% ipython --no-banner

In [1]: import numpy as np

In [2]: from numpy import linalg as LA

In [3]: np.set_printoptions(precision=1, suppress=True, linewidth=200, sign=" ")

In [4]: E = np.loadtxt("m.csv", delimiter=",")

In [5]: E
Out[5]: 
array([[ 0.,  0.,  0.,  0.,  0.,  0., -3.],
       [ 0.,  0.,  0.,  0.,  0.,  0., -5.],
       [ 0.,  0.,  0.,  0.,  0.,  0., -2.],
       [ 0.,  0.,  0.,  0.,  0.,  0., -1.],
       [ 0.,  0.,  0.,  0.,  0.,  0., -4.],
       [ 0.,  0.,  0.,  0.,  0.,  0., -1.],
       [-3., -5., -2., -1., -4., -1.,  0.]])

In [6]: # rows and columns are dependent

In [7]: round(np.trace(LA.pinv(E) @ E), 1)
Out[7]: np.float64(2.0)

In [8]: np.allclose(E[:-1].T @ LA.lstsq(E[:-1].T, E[-1])[0], E[-1])
Out[8]: False

In [9]: E @ LA.pinv(E) @ E
Out[9]: 
array([[ 0.,  0.,  0.,  0.,  0.,  0., -3.],
       [ 0.,  0.,  0.,  0.,  0.,  0., -5.],
       [ 0.,  0.,  0.,  0.,  0.,  0., -2.],
       [ 0.,  0.,  0.,  0.,  0.,  0., -1.],
       [ 0.,  0.,  0.,  0.,  0.,  0., -4.],
       [ 0.,  0.,  0.,  0.,  0.,  0., -1.],
       [-3., -5., -2., -1., -4., -1.,  0.]])

In [10]: F = np.load("dump.npy")

In [11]: F
Out[11]: 
array([[-47,   3,  -1,   3,   3,   3,   2,   1,   1],
       [  2, -24,   1,  -2,   0,  -3,   0,   3,  -3],
       [  1,   1,  -2,  -3,  -3,  -2,  -1,   2,  -2],
       [  2,   3,   3,  -3,  -3,  -1,   3,   0,  -3],
       [ -3,   2,   0,   0,  38,  -3,  -3,  -2,   0],
       [ -1,   1,  -1,   0,  -1,  38,   1,  -1,   0],
       [ -2,   1,  -2,   3,  -1,   2, -22,  -2,  -1],
       [  2,   0,  -3,   3,   2,   1,  -3,  20,   2],
       [  3,   1,   3,   3,   0,  -3,   2,  -3,  46]])

In [12]: rk = LA.matrix_rank(E)

In [13]: rk
Out[13]: np.int64(2)

In [14]: ns = LA.svd(E)[2][rk:].T

In [15]: [int(LA.matrix_rank(E[:i])) for i in range(1, len(E) + 1)]
Out[15]: [1, 1, 1, 1, 1, 1, 2]

In [16]: [int(LA.matrix_rank(np.delete(E, i, axis=0))) for i in range(7)]
Out[16]: [2, 2, 2, 2, 2, 2, 1]

In [17]: np.round(ns @ ns.T, 1) + 0
Out[17]: 
array([[ 0.8, -0.3, -0.1, -0.1, -0.2, -0.1,  0. ],
       [-0.3,  0.6, -0.2, -0.1, -0.4, -0.1,  0. ],
       [-0.1, -0.2,  0.9,  0. , -0.1,  0. ,  0. ],
       [-0.1, -0.1,  0. ,  1. , -0.1,  0. ,  0. ],
       [-0.2, -0.4, -0.1, -0.1,  0.7, -0.1,  0. ],
       [-0.1, -0.1,  0. ,  0. , -0.1,  1. ,  0. ],
       [ 0. ,  0. ,  0. ,  0. ,  0. ,  0. ,  0. ]])

In [18]: LA.matrix_rank(E.T @ E), LA.matrix_rank(E @ E.T)
Out[18]: (np.int64(2), np.int64(2))

In [19]: vec = np.array([3, 2, 2, 1, 1, 3, 0, 1, 1])

In [20]: target = F @ vec

In [21]: b, lr = np.zeros(9), 1 / LA.norm(F, 2) ** 2

In [22]: for i in range(60):
    ...:     b -= lr * F.T @ (F @ b - target)
    ...:     if i % 10 == 0: print(i, round(LA.norm(F @ b - target), 1))
    ...: 
0 75.1
10 8.5
20 6.9
30 6.6
40 6.3
50 6.0

In [23]: b
Out[23]: array([ 3. ,  2. ,  0.3,  0.3,  1. ,  3. ,  0.1,  0.8,  1.1])

In [24]: K = np.load("out17.npy")

In [25]: K
Out[25]: 
array([[ 0,  0,  0,  0,  1,  0,  0,  1],
       [ 0,  0,  0,  0,  0,  0,  0,  0],
       [ 0,  0,  0,  0,  0,  0,  0,  0],
       [ 0,  0,  0,  0,  0,  0,  0,  0],
       [ 1,  0,  0,  0,  0,  1,  0,  0],
       [ 0,  0,  0,  0,  1,  0,  0,  0],
       [ 0,  0,  0,  0,  0,  0,  0,  0],
       [ 1,  0,  0,  0,  0,  0,  0,  0]])

In [26]: # rows and columns are dependent

In [27]: evals, vecs = LA.eigh(K)

In [28]: vec = np.array([-2, -2, -3, -3, 1, -3, -2, 1])

In [29]: (np.sign(vecs[:, -1].round(6)) == np.sign(vecs[0, -1].round(6))).astype(int)
Out[29]: array([ 1,  0,  0,  0,  1,  1,  0,  1])

In [30]: np.round(vecs * np.maximum(evals, 0) @ vecs.T, 1) + 0
Out[30]: 
array([[ 0.7,  0. ,  0. ,  0. ,  0.5,  0.2,  0. ,  0.5],
       [ 0. ,  0. ,  0. ,  0. ,  0. ,  0. ,  0. ,  0. ],
       [ 0. ,  0. ,  0. ,  0. ,  0. ,  0. ,  0. ,  0. ],
       [ 0. ,  0. ,  0. ,  0. ,  0. ,  0. ,  0. ,  0. ],
       [ 0.5,  0. ,  0. ,  0. ,  0.7,  0.5,  0. ,  0.2],
       [ 0.2,  0. ,  0. ,  0. ,  0.5,  0.4,  0. ,  0. ],
       [ 0. ,  0. ,  0. ,  0. ,  0. ,  0. ,  0. ,  0. ],
       [ 0.5,  0. ,  0. ,  0. ,  0.2,  0. ,  0. ,  0.4]])

In [31]: vec @ K @ vec
Out[31]: np.int64(-14)

In [32]: left, sv, vt = LA.svd(K)

In [33]: np.argmax(sv[:-1] / (sv[1:] + 1e-6)) + 1
Out[33]: np.int64(4)

In [34]: Y = left[:, :4] @ np.diag(sv[:4]) @ vt[:4]

In [35]: LA.matrix_rank(Y)
Out[35]: np.int64(4)

In [36]: np.round(np.abs(K - Y).max(), 1)
Out[36]: np.float64(0.0)

In [37]: round(LA.norm(K - Y) / LA.norm(K), 1)
Out[37]: np.float64(0.0)

In [38]: left, sv, vt = LA.svd(K)

In [39]: vecs = vt[:(sv > 1e-8).sum()]

In [40]: rng = np.random.default_rng(8337)

In [41]: vec = K[2] + -1 * K[4] + rng.integers(2) * np.eye(8)[5]

In [42]: vec
Out[42]: array([-1.,  0.,  0.,  0.,  0.,  0.,  0.,  0.])

In [43]: np.round(vecs.T @ vecs, 1) + 0
Out[43]: 
array([[ 1.,  0.,  0.,  0.,  0.,  0.,  0.,  0.],
       [ 0.,  0.,  0.,  0.,  0.,  0.,  0.,  0.],
       [ 0.,  0.,  0.,  0.,  0.,  0.,  0.,  0.],
       [ 0.,  0.,  0.,  0.,  0.,  0.,  0.,  0.],
       [ 0.,  0.,  0.,  0.,  1.,  0.,  0.,  0.],
       [ 0.,  0.,  0.,  0.,  0.,  1.,  0.,  0.],
       [ 0.,  0.,  0.,  0.,  0.,  0.,  0.,  0.],
       [ 0.,  0.,  0.,  0.,  0.,  0.,  0.,  1.]])

In [44]: LA.matrix_rank(np.vstack([K, vec]))
Out[44]: np.int64(4)

In [45]: round(LA.norm(vec - vecs.T @ vecs @ vec), 1)
Out[45]: np.float64(0.0)

In [46]: A = np.array([[-3, -2, 1, 10, 2],
    ...:     [2, -2, -2, 5, 1],
    ...:     [-3, 1, -2, -15, -3],
    ...:     [0, 2, 3, 0, 0],
    ...:     [2, -2, 0, 5, 1],
    ...:     [0, -2, 3, 15, 3],
    ...:     [1, 0, 1, 10, 2]])

In [47]: # looks like rank 4

In [48]: left, sv, vt = LA.svd(A)

In [49]: vecs = vt[:(sv > 1e-8).sum()]

In [50]: vec = A[2] + -2 * A[0] + rng.integers(2) * np.eye(5)[4]

In [51]: vec
Out[51]: array([  3.,   5.,  -4., -35.,  -6.])

In [52]: np.round(vecs.T @ vecs, 1) + 0
Out[52]: 
array([[ 1. ,  0. ,  0. ,  0. ,  0. ],
       [ 0. ,  1. ,  0. ,  0. ,  0. ],
       [ 0. ,  0. ,  1. ,  0. ,  0. ],
       [ 0. ,  0. ,  0. ,  1. ,  0.2],
       [ 0. ,  0. ,  0. ,  0.2,  0. ]])
